In [1]: import numpy as np

In [2]: from numpy import linalg as LA

In [3]: np.set_printoptions(precision=2, suppress=True, linewidth=160, legacy="1.25")

In [4]: def rnd(a):
   ...:     return np.round(a, 2) + 0
   ...: 

In [5]: K = np.array([[-1, -1, 0, -2, -2],
   ...:     [-1, -1, 0, -2, -2],
   ...:     [-1, -1, 0, -2, -2],
   ...:     [-2, -2, 0, -4, -4],
   ...:     [-2, -2, 0, -4, -4],
   ...:     [-1, -1, 0, -2, -2]])

In [6]: print(np.unique(K.round(6), axis=0).shape)
(2, 5)

In [7]: print(np.allclose(K[:-1].T @ LA.lstsq(K[:-1].T, K[-1])[0], K[-1]))
True

In [8]: print(rnd(np.trace(LA.pinv(K) @ K)))
1.0

In [9]: print(rnd(K @ LA.pinv(K) @ K))
[[-1. -1.  0. -2. -2.]
 [-1. -1.  0. -2. -2.]
 [-1. -1.  0. -2. -2.]
 [-2. -2.  0. -4. -4.]
 [-2. -2.  0. -4. -4.]
 [-1. -1.  0. -2. -2.]]

In [10]: Uu, sigma, Vh = LA.svd(K)

In [11]: print(rnd(sigma))
[10.95  0.    0.    0.    0.  ]

In [12]: print(np.argmax(sigma[:-1] / (sigma[1:] + 1e-6)) + 1)
1

In [13]: M2 = Uu[:, :1] @ np.diag(sigma[:1]) @ Vh[:1]

In [14]: print(rnd(LA.norm(K - M2) / LA.norm(K)))
0.0

In [15]: print(rnd(LA.norm(K - M2, 2)), rnd(sigma[1]))
0.0 0.0

In [16]: print(LA.matrix_rank(K, rtol=0.05))
1

In [17]: print(LA.matrix_rank(M2))
1

In [18]: t = np.radians(15)

In [19]: Rm = np.eye(5)

In [20]: Rm[1, 1] = Rm[4, 4] = np.cos(t)

In [21]: Rm[1, 4], Rm[4, 1] = -np.sin(t), np.sin(t)

In [22]: print(rnd(Rm))
[[ 1.    0.    0.    0.    0.  ]
 [ 0.    0.97  0.    0.   -0.26]
 [ 0.    0.    1.    0.    0.  ]
 [ 0.    0.    0.    1.    0.  ]
 [ 0.    0.26  0.    0.    0.97]]

In [23]: M2 = K @ Rm.T

In [24]: print(np.allclose(LA.norm(K, axis=1), LA.norm(M2, axis=1)))
True

In [25]: print(rnd(M2))
[[-1.   -0.45  0.   -2.   -2.19]
 [-1.   -0.45  0.   -2.   -2.19]
 [-1.   -0.45  0.   -2.   -2.19]
 [-2.   -0.9   0.   -4.   -4.38]
 [-2.   -0.9   0.   -4.   -4.38]
 [-1.   -0.45  0.   -2.   -2.19]]

In [26]: rank = LA.matrix_rank(M2)

In [27]: print(rank)
1

In [28]: ns = LA.svd(M2)[2][rank:].T

In [29]: print(rnd(ns @ ns.T))
[[ 0.9  -0.04  0.   -0.2  -0.22]
 [-0.04  0.98  0.   -0.09 -0.1 ]
 [ 0.    0.    1.    0.    0.  ]
 [-0.2  -0.09  0.    0.6  -0.44]
 [-0.22 -0.1   0.   -0.44  0.52]]

In [30]: print(ns.shape)
(5, 4)

In [31]: print([int(LA.matrix_rank(M2[:, :j + 1])) for j in range(5)])
[1, 1, 1, 1, 1]

In [32]: print(np.allclose(M2 @ ns, 0))
True

In [33]: print([int(LA.matrix_rank(np.delete(M2, i, axis=0))) for i in range(6)])
[1, 1, 1, 1, 1, 1]

In [34]: rank = LA.matrix_rank(K)

In [35]: print(rank)
1

In [36]: ns = LA.svd(K)[2][rank:].T

In [37]: print(ns.shape)
(5, 4)

In [38]: print(rnd(K @ ns))
[[0. 0. 0. 0.]
 [0. 0. 0. 0.]
 [0. 0. 0. 0.]
 [0. 0. 0. 0.]
 [0. 0. 0. 0.]
 [0. 0. 0. 0.]]

In [39]: A = np.load("test2.npy")

In [40]: print(A)
[[0 1 0 1 1 1 0 1 0 1]
 [1 0 0 1 1 1 1 1 0 1]
 [0 0 0 1 1 1 1 0 0 1]
 [1 1 1 0 0 0 1 1 0 1]
 [1 1 1 0 0 1 1 1 0 1]
 [1 1 1 0 1 0 1 1 0 1]
 [0 1 1 1 1 1 0 0 0 1]
 [1 1 0 1 1 1 0 0 0 0]
 [0 0 0 0 0 0 0 0 0 0]
 [1 1 1 1 1 1 1 0 0 0]]

In [41]: print([round(float(LA.det(A[:i, :i])), 2) + 0 for i in range(1, 11)])
[0.0, -1.0, 0.0, 1.0, 0.0, -1.0, 2.0, -4.0, 0.0, 0.0]

In [42]: print(np.all(LA.eigvalsh(A) > 0))
False

In [43]: vals, vecs = LA.eigh(A)

In [44]: print(rnd(vals.sum()), np.trace(A))
0.0 0

In [45]: print(rnd(LA.eigvalsh(A @ A)))
[ 0.    0.14  0.15  0.2   1.    1.55  2.46  3.25  7.44 39.81]

In [46]: print(rnd(np.abs(vecs[:, -1])))
[0.33 0.37 0.28 0.31 0.37 0.37 0.33 0.28 0.   0.37]

In [47]: print(np.abs(vecs[:, -1]).round(6).argmax())
1

In [48]: print(rnd(vecs.T @ vecs))
[[1. 0. 0. 0. 0. 0. 0. 0. 0. 0.]
 [0. 1. 0. 0. 0. 0. 0. 0. 0. 0.]
 [0. 0. 1. 0. 0. 0. 0. 0. 0. 0.]
 [0. 0. 0. 1. 0. 0. 0. 0. 0. 0.]
 [0. 0. 0. 0. 1. 0. 0. 0. 0. 0.]
 [0. 0. 0. 0. 0. 1. 0. 0. 0. 0.]
 [0. 0. 0. 0. 0. 0. 1. 0. 0. 0.]
 [0. 0. 0. 0. 0. 0. 0. 1. 0. 0.]
 [0. 0. 0. 0. 0. 0. 0. 0. 1. 0.]
 [0. 0. 0. 0. 0. 0. 0. 0. 0. 1.]]

In [49]: E = np.loadtxt("layer19.csv", delimiter=",")

In [50]: print(E)
[[ 4.  1.  1.  2.  0. -2.  1.  0. -2. -2.]
 [ 1.  4.  1.  2.  0. -2.  1.  0. -2. -2.]
 [ 1.  1.  4.  2.  0. -2.  1.  0. -2. -2.]
 [ 2.  2.  2.  7.  0. -4.  2.  0. -4. -4.]
 [ 0.  0.  0.  0.  3.  0.  0.  0.  0.  0.]
 [-2. -2. -2. -4.  0.  7. -2.  0.  4.  4.]
 [ 1.  1.  1.  2.  0. -2.  4.  0. -2. -2.]
 [ 0.  0.  0.  0.  0.  0.  0.  3.  0.  0.]
 [-2. -2. -2. -4.  0.  4. -2.  0.  7.  4.]
 [-2. -2. -2. -4.  0.  4. -2.  0.  4.  7.]]

In [51]: L = LA.cholesky(E)

In [52]: print(rnd(np.prod(np.diag(L)) ** 2), rnd(LA.det(E)))
452709.0 452709.0

In [53]: print(rnd(np.diag(L) ** 2))
[4.   3.75 3.6  5.   3.   4.2  3.21 3.   3.8  3.63]

In [54]: r0 = np.array([2, 2])

In [55]: print(np.array([np.convolve(row, r0, "same") for row in E]))
[[  8.  10.   4.   6.   4.  -4.  -2.   2.  -4.  -8.]
 [  2.  10.  10.   6.   4.  -4.  -2.   2.  -4.  -8.]
 [  2.   4.  10.  12.   4.  -4.  -2.   2.  -4.  -8.]
 [  4.   8.   8.  18.  14.  -8.  -4.   4.  -8. -16.]
 [  0.   0.   0.   0.   6.   6.   0.   0.   0.   0.]
 [ -4.  -8.  -8. -12.  -8.  14.  10.  -4.   8.  16.]
 [  2.   4.   4.   6.   4.  -4.   4.   8.  -4.  -8.]
 [  0.   0.   0.   0.   0.   0.   0.   6.   6.   0.]
 [ -4.  -8.  -8. -12.  -8.   8.   4.  -4.  14.  22.]
 [ -4.  -8.  -8. -12.  -8.   8.   4.  -4.   8.  22.]]

In [56]: print(np.correlate(E[8], E[9], "full"))
[-14. -22. -22. -32. -20.  24.  10. -12.  57. 104.  24. -18.  28.  12. -32. -26. -22. -22.  -8.]

In [57]: print(np.cross(E[8, :3], E[9, :3]))
[0. 0. 0.]
